$ python3 -q
>>> import numpy as np
>>> np.set_printoptions(suppress=True, linewidth=140)
>>> rnd = lambda a: np.round(a, 3) + 0
>>> F = np.diag(np.array([-2, 5, -3, -4, -5, -5, 0, -4, -2, 1, 0]))
>>> F
array([[-2,  0,  0,  0,  0,  0,  0,  0,  0,  0,  0],
       [ 0,  5,  0,  0,  0,  0,  0,  0,  0,  0,  0],
       [ 0,  0, -3,  0,  0,  0,  0,  0,  0,  0,  0],
       [ 0,  0,  0, -4,  0,  0,  0,  0,  0,  0,  0],
       [ 0,  0,  0,  0, -5,  0,  0,  0,  0,  0,  0],
       [ 0,  0,  0,  0,  0, -5,  0,  0,  0,  0,  0],
       [ 0,  0,  0,  0,  0,  0,  0,  0,  0,  0,  0],
       [ 0,  0,  0,  0,  0,  0,  0, -4,  0,  0,  0],
       [ 0,  0,  0,  0,  0,  0,  0,  0, -2,  0,  0],
       [ 0,  0,  0,  0,  0,  0,  0,  0,  0,  1,  0],
       [ 0,  0,  0,  0,  0,  0,  0,  0,  0,  0,  0]])
>>> rnd(F @ np.linalg.pinv(F) @ F)
array([[-2.,  0.,  0.,  0.,  0.,  0.,  0.,  0.,  0.,  0.,  0.],
       [ 0.,  5.,  0.,  0.,  0.,  0.,  0.,  0.,  0.,  0.,  0.],
       [ 0.,  0., -3.,  0.,  0.,  0.,  0.,  0.,  0.,  0.,  0.],
       [ 0.,  0.,  0., -4.,  0.,  0.,  0.,  0.,  0.,  0.,  0.],
       [ 0.,  0.,  0.,  0., -5.,  0.,  0.,  0.,  0.,  0.,  0.],
       [ 0.,  0.,  0.,  0.,  0., -5.,  0.,  0.,  0.,  0.,  0.],
       [ 0.,  0.,  0.,  0.,  0.,  0.,  0.,  0.,  0.,  0.,  0.],
       [ 0.,  0.,  0.,  0.,  0.,  0.,  0., -4.,  0.,  0.,  0.],
       [ 0.,  0.,  0.,  0.,  0.,  0.,  0.,  0., -2.,  0.,  0.],
       [ 0.,  0.,  0.,  0.,  0.,  0.,  0.,  0.,  0.,  1.,  0.],
       [ 0.,  0.,  0.,  0.,  0.,  0.,  0.,  0.,  0.,  0.,  0.]])
>>> np.unique(F.round(6), axis=0).shape
(10, 11)
>>> np.allclose(F[:-1].T @ np.linalg.lstsq(F[:-1].T, F[-1])[0], F[-1])
True
>>> np.abs(np.diag(np.linalg.qr(F)[1])) > 1e-9
array([ True,  True,  True,  True,  True,  True, False,  True,  True,  True, False])
>>> rnd(np.linalg.eigvalsh(F).min())
np.float64(-5.0)
>>> [round(float(np.linalg.det(F[:i, :i])), 2) + 0 for i in range(1, 12)]
[-2.0, -10.0, 30.0, -120.0, 600.0, -3000.0, 0.0, 0.0, 0.0, 0.0, 0.0]
>>> np.all(np.linalg.eigvalsh(F) > 0)
np.False_
>>> (F != 0).astype(int)
array([[1, 0, 0, 0, 0, 0, 0, 0, 0, 0, 0],
       [0, 1, 0, 0, 0, 0, 0, 0, 0, 0, 0],
       [0, 0, 1, 0, 0, 0, 0, 0, 0, 0, 0],
       [0, 0, 0, 1, 0, 0, 0, 0, 0, 0, 0],
       [0, 0, 0, 0, 1, 0, 0, 0, 0, 0, 0],
       [0, 0, 0, 0, 0, 1, 0, 0, 0, 0, 0],
       [0, 0, 0, 0, 0, 0, 0, 0, 0, 0, 0],
       [0, 0, 0, 0, 0, 0, 0, 1, 0, 0, 0],
       [0, 0, 0, 0, 0, 0, 0, 0, 1, 0, 0],
       [0, 0, 0, 0, 0, 0, 0, 0, 0, 1, 0],
       [0, 0, 0, 0, 0, 0, 0, 0, 0, 0, 0]])
>>> np.flatnonzero(np.linalg.matrix_power((F != 0) + (F.T != 0) + np.eye(11), 11)[0])
array([0])
>>> (np.linalg.matrix_power((F != 0) + (F.T != 0) + np.eye(11), 11) > 0).astype(int)
array([[1, 0, 0, 0, 0, 0, 0, 0, 0, 0, 0],
       [0, 1, 0, 0, 0, 0, 0, 0, 0, 0, 0],
       [0, 0, 1, 0, 0, 0, 0, 0, 0, 0, 0],
       [0, 0, 0, 1, 0, 0, 0, 0, 0, 0, 0],
       [0, 0, 0, 0, 1, 0, 0, 0, 0, 0, 0],
       [0, 0, 0, 0, 0, 1, 0, 0, 0, 0, 0],
       [0, 0, 0, 0, 0, 0, 1, 0, 0, 0, 0],
       [0, 0, 0, 0, 0, 0, 0, 1, 0, 0, 0],
       [0, 0, 0, 0, 0, 0, 0, 0, 1, 0, 0],
       [0, 0, 0, 0, 0, 0, 0, 0, 0, 1, 0],
       [0, 0, 0, 0, 0, 0, 0, 0, 0, 0, 1]])
>>> rng = np.random.default_rng(59)
>>> Y = F + rng.integers(-2, 3, (11, 9)) @ rng.integers(-2, 3, (9, 11))
>>> Y
array([[ -7,   6, -16,  -2,  -8,  -1,   1,   1,   1,   0,  10],
       [ 10,  -1,  -6,  -6,  -2,   0,  -4,   6,   4,  -4,   2],
       [ -9,   4,  -5,  -8,   1,  -4,   4,  -8,  -4,   5,   4],
       [  4,  13,  -4,  -4,   4, -12,   6,  -5,  -8,  -5,  -2],
       [ -8,   7,  -1,  -7,  -9,   0,  -7,   4,  -9,  -2,   9],
       [ -2,   6, -12,   5,  -3,  -9,  10,  -1,   7,   6,  -3],
       [  6,  -8,  -1,   2,   3,   6,   2,  -1,  15,   3,  -2],
       [ -2,  -3,  -1,  -9,  -3,  -5,   0,  -1,   0,   2,  -1],
       [  4,   0, -10,   1,   2,   2,   6,  -3,   8,   7,  -2],
       [  1,  -1,   1,  11,   1,  -3,  11,  -4,  14,  -1,  -4],
       [  7,   0,  -4,   7,   7,  -3,  12, -11,   9,   3,  -7]])
>>> np.linalg.matrix_rank(Y - F, tol=1e-8)
np.int64(9)
>>> feats = np.load("dump.npy")
>>> feats
array([[ 0.6, -1.7,  0.1, -1.6, -1.5,  0.7, -0.2],
       [-0.1,  0.7, -0.3, -1.1, -0.2, -0.1,  1.7],
       [ 0. , -0.4, -1.1, -1.1,  0.5, -0.7,  0.3],
       [-0.2, -1.2, -0.5,  1.3,  0.8,  0.8, -0.4],
       [ 0. ,  0.8, -0.1, -0.4,  0.2, -0.1, -2.8],
       [ 0.7,  0.8, -1.5, -0.2, -1. , -1.5,  0.1],
       [ 0.9,  0.3, -0.7, -1.6,  0. , -0.2,  1.5],
       [-1.5,  0.1,  0. ,  0.8, -0.5, -0.6, -0.6],
       [-0.2, -0.1, -1.6, -0.3,  0.4,  0.1, -1.1]])
>>> x0 = np.array([2, 0, 1, -2, 2, 0, -1])
>>> target = feats @ x0
>>> coef, lr = np.zeros(7), 1 / np.linalg.norm(feats, 2) ** 2
>>> for i in range(5):
...     coef -= lr * feats.T @ (feats @ coef - target)
...     if i % 1 == 0: print(i, round(np.linalg.norm(feats @ coef - target), 3))
... 
0 5.342
1 4.1
2 3.279
3 2.684
4 2.233
>>> rnd(np.linalg.cond(feats))
np.float64(5.434)
>>> rnd(coef)
array([ 1.275,  0.189,  0.277, -1.643,  0.916,  0.649, -0.782])
>>> Y = np.c_[feats[:, :4] @ np.array([[1, 2, 1, 1], [-2, 1, -2, -1], [0, 2, 1, -2], [-1, 0, -1, 0]]), np.array([0, 5, -3, -1, 2, -2, -5, -2, 5])]
>>> rnd(Y)
array([[ 5.6, -0.3,  5.7,  2.1,  0. ],
       [-0.4, -0.1, -0.7, -0.2,  5. ],
       [ 1.9, -2.6,  0.8,  2.6, -3. ],
       [ 0.9, -2.6,  0.4,  2. , -1. ],
       [-1.2,  0.6, -1.3, -0.6,  2. ],
       [-0.7, -0.8, -2.2,  2.9, -2. ],
       [ 1.9,  0.7,  1.2,  2. , -5. ],
       [-2.5, -2.9, -2.5, -1.6, -2. ],
       [ 0.3, -3.7, -1.3,  3.1,  5. ]])
>>> np.linalg.matrix_rank(np.c_[feats, Y])
np.int64(8)
>>> rnd(np.linalg.norm(np.linalg.qr(feats)[0].T @ Y, axis=0) ** 2 / ((Y ** 2).sum(axis=0) + 1e-12))
array([1.   , 1.   , 1.   , 1.   , 0.615])
>>> arr = np.loadtxt("w.csv", delimiter=",")
>>> arr
array([[2., 1., 0., 0.],
       [2., 1., 0., 0.],
       [0., 0., 2., 1.],
       [0., 0., 2., 1.]])
>>> # 2 groups of indices that never mix
>>> np.allclose(arr, arr.T)
False
>>> np.allclose(arr @ arr.T, arr.T @ arr)
False
>>> rnd(np.linalg.matrix_power(arr, 2))
array([[6., 3., 0., 0.],
       [6., 3., 0., 0.],
       [0., 0., 6., 3.],
       [0., 0., 6., 3.]])
>>> np.flatnonzero(np.linalg.matrix_power((arr != 0) + (arr.T != 0) + np.eye(4), 4)[1])
array([0, 1])
>>> (np.linalg.matrix_power((arr != 0) + (arr.T != 0) + np.eye(4), 4) > 0).astype(int)
array([[1, 1, 0, 0],
       [1, 1, 0, 0],
       [0, 0, 1, 1],
       [0, 0, 1, 1]])
>>> (arr != 0).astype(int)
array([[1, 1, 0, 0],
       [1, 1, 0, 0],
       [0, 0, 1, 1],
       [0, 0, 1, 1]])
>>> rnd(np.linalg.det(arr))
np.float64(0.0)
>>> rnd(np.sort(np.linalg.eigvals(arr).real))
array([0., 0., 3., 3.])
>>> m1 = np.load("x.npy")
>>> m1
array([[  3.677,   8.173,   0.814,   1.333,   1.548,   5.585,  -2.266,  -8.438,  -4.844,   2.239,   3.807],
       [  1.828,   4.941,   0.485,   2.083,   3.099,   4.824,  -2.081,  -9.357,  -4.526,   2.571,   1.26 ],
       [  2.511,   6.819,   2.147,   1.764,   1.438,   6.484,  -0.051,  -9.561,  -4.014,   4.02 ,   3.66 ],
       [  9.36 ,  -3.954,   0.4  ,  -0.266,   3.425,   6.666,   4.467,   9.729,   5.56 ,   6.506,  -2.63 ],
       [  1.467,   7.911,   1.269,   3.169,   1.781,   6.133,   0.377,  -8.284,  -4.342,   3.613,   3.152],
       [  1.529,   6.801,   1.592,   3.673,   0.624,   8.288,  -1.791,  -8.941,  -2.588,   3.436,   2.774],
       [  2.068,   7.28 ,   0.655,   4.151,   1.912,   5.056,  -3.054,  -8.565,  -4.932,   2.491,   2.319],
       [  3.683,   4.528,   1.434,  -0.704,   0.367,   6.69 ,  -3.299, -10.247,  -3.833,   4.03 ,   2.237],
       [  8.999,  -1.948,   1.206,  -0.047,   2.856,   7.688,   6.839,   7.413,   4.75 ,   5.442,  -0.318],
       [ 10.846,  -1.866,   0.732,   0.9  ,   1.738,   7.702,   6.009,   7.839,   7.547,   7.859,  -0.401],
       [ 10.699,  -3.969,   0.463,   1.788,   1.751,   8.595,   5.579,   9.417,   7.21 ,   5.864,  -2.068],
       [  2.669,   8.085,  -0.413,   2.738,  -0.703,   5.553,  -3.407,  -9.203,  -3.748,   3.882,   0.959],
       [  3.673,   7.681,   0.98 ,   3.461,   2.061,   5.041,  -2.283,  -9.452,  -5.133,   4.368,   4.09 ],
       [ 10.076,  -3.31 ,   1.197,   0.825,   3.102,   7.526,   5.873,  10.153,   6.337,   6.807,  -1.265],
       [  8.746,  -3.556,   0.573,   0.358,   2.068,   6.701,   4.96 ,   9.552,   7.213,   5.131,  -1.671],
       [  1.474,   8.362,   1.087,   4.509,   1.317,   5.317,  -3.915,  -8.789,  -4.591,   2.45 ,   3.525],
       [  9.037,  -2.585,   1.371,  -0.322,   2.582,   5.397,   6.187,   9.583,   5.093,   5.735,  -0.724],
       [  9.21 ,  -4.069,  -0.2  ,   1.538,   0.492,   6.68 ,   5.922,  10.549,   3.788,   5.019,  -0.096],
       [  0.607,   7.325,   0.871,   2.042,   1.296,   6.489,  -1.832, -10.537,  -4.978,   3.369,   2.199],
       [  9.273,  -1.912,   1.353,  -0.206,   2.097,   4.413,   4.763,   9.776,   6.704,   5.586,  -0.827],
       [  1.286,   6.558,   1.535,   3.452,   3.008,   6.35 ,  -1.861,  -9.703,  -3.558,   2.29 ,   3.365],
       [  2.283,   6.044,   0.996,   1.014,   2.808,   5.715,  -0.247,  -7.876,  -4.517,   3.75 ,   2.492],
       [  8.979,  -1.949,   1.868,   2.875,   1.992,   6.848,   6.939,   8.715,   6.11 ,   5.006,   0.843],
       [  2.603,   7.395,   3.378,   1.791,   3.238,   6.982,  -3.159,  -9.059,  -2.864,   3.184,   1.223],
       [  0.54 ,   6.263,   2.329,   3.134,   1.105,   3.907,  -3.464,  -7.182,  -4.633,   2.998,   2.392],
       [  9.312,  -5.975,   0.771,   2.067,   2.347,   6.551,   5.526,   9.306,   6.857,   6.704,   0.502],
       [  8.513,  -3.314,  -0.098,   0.996,   0.486,   6.879,   6.038,   8.921,   6.902,   6.21 ,   0.072],
       [  2.569,   6.472,   1.141,   2.014,   1.681,   5.945,  -3.242,  -7.585,  -4.029,   1.748,   3.384],
       [  2.044,   7.589,   1.733,   3.672,   1.866,   6.925,  -2.597,  -9.534,  -5.501,   3.672,   1.382],
       [  9.193,  -2.488,   1.185,   1.676,   2.568,   6.274,   5.875,  10.701,   7.129,   4.674,  -1.686]])
>>> lab = m1[:, 5] > np.median(m1[:, 5])
>>> r0 = m1[lab].mean(axis=0) - m1[~lab].mean(axis=0)
>>> rnd((((m1 - m1.mean(axis=0)) @ r0 > 0) == lab).mean())
np.float64(0.733)
>>> rnd(r0)
array([ 3.444, -5.192, -0.068, -0.831, -0.044,  1.681,  3.61 ,  7.814,  5.097,  1.722, -1.892])
>>> r0, g = m1[11], m1[14]
>>> rnd(r0 @ g)
np.float64(-82.431)
>>> rnd(r0 @ r0)
np.float64(237.828)
>>> pr = (r0 @ g) / (r0 @ r0) * r0
>>> rnd(np.linalg.norm(r0 + g) ** 2 + np.linalg.norm(r0 - g) ** 2)
np.float64(1147.182)
>>> rnd(pr)
array([-0.925, -2.802,  0.143, -0.949,  0.244, -1.925,  1.181,  3.19 ,  1.299, -1.345, -0.332])
>>> lab = rng.permutation(11)
>>> Y = m1[:, lab] * rng.choice([-1, 1], 11)
>>> Y
array([[  8.438,  -3.807,  -3.677,   2.266,   8.173,   5.585,  -1.333,   2.239,   0.814,   4.844,   1.548],
       [  9.357,  -1.26 ,  -1.828,   2.081,   4.941,   4.824,  -2.083,   2.571,   0.485,   4.526,   3.099],
       [  9.561,  -3.66 ,  -2.511,   0.051,   6.819,   6.484,  -1.764,   4.02 ,   2.147,   4.014,   1.438],
       [ -9.729,   2.63 ,  -9.36 ,  -4.467,  -3.954,   6.666,   0.266,   6.506,   0.4  ,  -5.56 ,   3.425],
       [  8.284,  -3.152,  -1.467,  -0.377,   7.911,   6.133,  -3.169,   3.613,   1.269,   4.342,   1.781],
       [  8.941,  -2.774,  -1.529,   1.791,   6.801,   8.288,  -3.673,   3.436,   1.592,   2.588,   0.624],
       [  8.565,  -2.319,  -2.068,   3.054,   7.28 ,   5.056,  -4.151,   2.491,   0.655,   4.932,   1.912],
       [ 10.247,  -2.237,  -3.683,   3.299,   4.528,   6.69 ,   0.704,   4.03 ,   1.434,   3.833,   0.367],
       [ -7.413,   0.318,  -8.999,  -6.839,  -1.948,   7.688,   0.047,   5.442,   1.206,  -4.75 ,   2.856],
       [ -7.839,   0.401, -10.846,  -6.009,  -1.866,   7.702,  -0.9  ,   7.859,   0.732,  -7.547,   1.738],
       [ -9.417,   2.068, -10.699,  -5.579,  -3.969,   8.595,  -1.788,   5.864,   0.463,  -7.21 ,   1.751],
       [  9.203,  -0.959,  -2.669,   3.407,   8.085,   5.553,  -2.738,   3.882,  -0.413,   3.748,  -0.703],
       [  9.452,  -4.09 ,  -3.673,   2.283,   7.681,   5.041,  -3.461,   4.368,   0.98 ,   5.133,   2.061],
       [-10.153,   1.265, -10.076,  -5.873,  -3.31 ,   7.526,  -0.825,   6.807,   1.197,  -6.337,   3.102],
       [ -9.552,   1.671,  -8.746,  -4.96 ,  -3.556,   6.701,  -0.358,   5.131,   0.573,  -7.213,   2.068],
       [  8.789,  -3.525,  -1.474,   3.915,   8.362,   5.317,  -4.509,   2.45 ,   1.087,   4.591,   1.317],
       [ -9.583,   0.724,  -9.037,  -6.187,  -2.585,   5.397,   0.322,   5.735,   1.371,  -5.093,   2.582],
       [-10.549,   0.096,  -9.21 ,  -5.922,  -4.069,   6.68 ,  -1.538,   5.019,  -0.2  ,  -3.788,   0.492],
       [ 10.537,  -2.199,  -0.607,   1.832,   7.325,   6.489,  -2.042,   3.369,   0.871,   4.978,   1.296],
       [ -9.776,   0.827,  -9.273,  -4.763,  -1.912,   4.413,   0.206,   5.586,   1.353,  -6.704,   2.097],
       [  9.703,  -3.365,  -1.286,   1.861,   6.558,   6.35 ,  -3.452,   2.29 ,   1.535,   3.558,   3.008],
       [  7.876,  -2.492,  -2.283,   0.247,   6.044,   5.715,  -1.014,   3.75 ,   0.996,   4.517,   2.808],
       [ -8.715,  -0.843,  -8.979,  -6.939,  -1.949,   6.848,  -2.875,   5.006,   1.868,  -6.11 ,   1.992],
       [  9.059,  -1.223,  -2.603,   3.159,   7.395,   6.982,  -1.791,   3.184,   3.378,   2.864,   3.238],
       [  7.182,  -2.392,  -0.54 ,   3.464,   6.263,   3.907,  -3.134,   2.998,   2.329,   4.633,   1.105],
       [ -9.306,  -0.502,  -9.312,  -5.526,  -5.975,   6.551,  -2.067,   6.704,   0.771,  -6.857,   2.347],
       [ -8.921,  -0.072,  -8.513,  -6.038,  -3.314,   6.879,  -0.996,   6.21 ,  -0.098,  -6.902,   0.486],
       [  7.585,  -3.384,  -2.569,   3.242,   6.472,   5.945,  -2.014,   1.748,   1.141,   4.029,   1.681],
       [  9.534,  -1.382,  -2.044,   2.597,   7.589,   6.925,  -3.672,   3.672,   1.733,   5.501,   1.866],
       [-10.701,   1.686,  -9.193,  -5.875,  -2.488,   6.274,  -1.676,   4.674,   1.185,  -7.129,   2.568]])
>>> Uu, _, VT = np.linalg.svd(m1.T @ Y)
>>> lab
array([ 7, 10,  0,  6,  1,  5,  3,  9,  2,  8,  4])
